>>> import numpy as np
>>> import numpy.linalg as la
>>> np.set_printoptions(precision=3, suppress=True, linewidth=140)
>>> data = np.load("test10.npy")
>>> data
array([[6, 1, 5, 2],
       [1, 2, 2, 2],
       [5, 2, 0, 3],
       [2, 2, 3, 0]])
>>> q = data.astype(float).copy()
>>> for j in range(4):
...     q[:, j] -= q[:, :j] @ (q[:, :j].T @ q[:, j])
...     q[:, j] /= la.norm(q[:, j])
... 
>>> np.round(q.T @ q, 3) + 0
array([[1., 0., 0., 0.],
       [0., 1., 0., 0.],
       [0., 0., 1., 0.],
       [0., 0., 0., 1.]])
>>> np.round(q.T @ data, 3) + 0
array([[ 8.124,  2.708,  4.677,  3.57 ],
       [ 0.   ,  2.38 ,  0.98 ,  0.98 ],
       [ 0.   ,  0.   ,  3.894, -0.939],
       [ 0.   ,  0.   ,  0.   ,  1.554]])
>>> K = np.loadtxt("data.csv", delimiter=",")
>>> K
array([[-0.737, -0.109, -0.667],
       [-0.164, -0.928,  0.333],
       [-0.655,  0.355,  0.667]])
>>> M2 = K / la.norm(K, axis=1, keepdims=True)
>>> gram = M2 @ M2.T
>>> np.argwhere(np.triu(np.abs(gram) > 0.95, 1))
array([], shape=(0, 2), dtype=int64)
>>> la.norm(M2, axis=1)
array([1., 1., 1.])
>>> la.pinv(K)
array([[-0.737, -0.164, -0.655],
       [-0.109, -0.928,  0.355],
       [-0.667,  0.333,  0.667]])
>>> la.svd(K, compute_uv=False)
array([1., 1., 1.])
>>> np.round(K[:, 0] @ K[:, 1], 3)
np.float64(0.0)
>>> np.round(K.T @ K, 3) + 0
array([[1., 0., 0.],
       [0., 1., 0.],
       [0., 0., 1.]])
>>> la.norm(K, axis=0)
array([1., 1., 1.])
>>> rng = np.random.default_rng(9540)
>>> W0 = np.eye(3, dtype=int)[rng.permutation(3)]
>>> W0
array([[0, 0, 1],
       [0, 1, 0],
       [1, 0, 0]])
>>> W0 @ W0.T
array([[1, 0, 0],
       [0, 1, 0],
       [0, 0, 1]])
>>> la.norm(W0, axis=0)
array([1., 1., 1.])
>>> la.svd(W0, compute_uv=False)
array([1., 1., 1.])
